$ ipython --no-banner

In [1]: import numpy as np

In [2]: import numpy.linalg as la

In [3]: np.set_printoptions(suppress=True, linewidth=160)

In [4]: arr = np.loadtxt("out0.csv", delimiter=",")

In [5]: print(arr.round(2))
[[ 0.03 -0.17  0.04 -0.02]
 [-0.17  0.91 -0.22  0.09]
 [ 0.04 -0.22  0.05 -0.02]
 [-0.02  0.09 -0.02  0.01]]

In [6]: # column 1 is much longer than the rest

In [7]: rng = np.random.default_rng(129)

In [8]: labels = rng.permutation(4)

In [9]: print(labels)
[1 3 0 2]

In [10]: other = arr[labels][:, labels]

In [11]: print(np.round(np.sort(np.abs(la.eigvals(other))), 2) + 0)
[0. 0. 0. 1.]

In [12]: print(np.allclose(other, arr))
False

In [13]: print(np.round(np.trace(other), 2))
1.0

In [14]: print(other.round(2))
[[ 0.91  0.09 -0.17 -0.22]
 [ 0.09  0.01 -0.02 -0.02]
 [-0.17 -0.02  0.03  0.04]
 [-0.22 -0.02  0.04  0.05]]

In [15]: K = np.load("a.npy")

In [16]: print(K)
[[ 0.1   0.   -0.4 ]
 [ 0.8   1.8   0.3 ]
 [-0.79  0.69  0.31]
 [-1.    0.5   0.2 ]]

In [17]: O = K.astype(float).copy()

In [18]: for j in range(3):
    ...:     O[:, j] -= O[:, :j] @ (O[:, :j].T @ O[:, j])
    ...:     O[:, j] /= la.norm(O[:, j])
    ...: 

In [19]: print(np.round(O.T @ O, 2) + 0)
[[1. 0. 0.]
 [0. 1. 0.]
 [0. 0. 1.]]
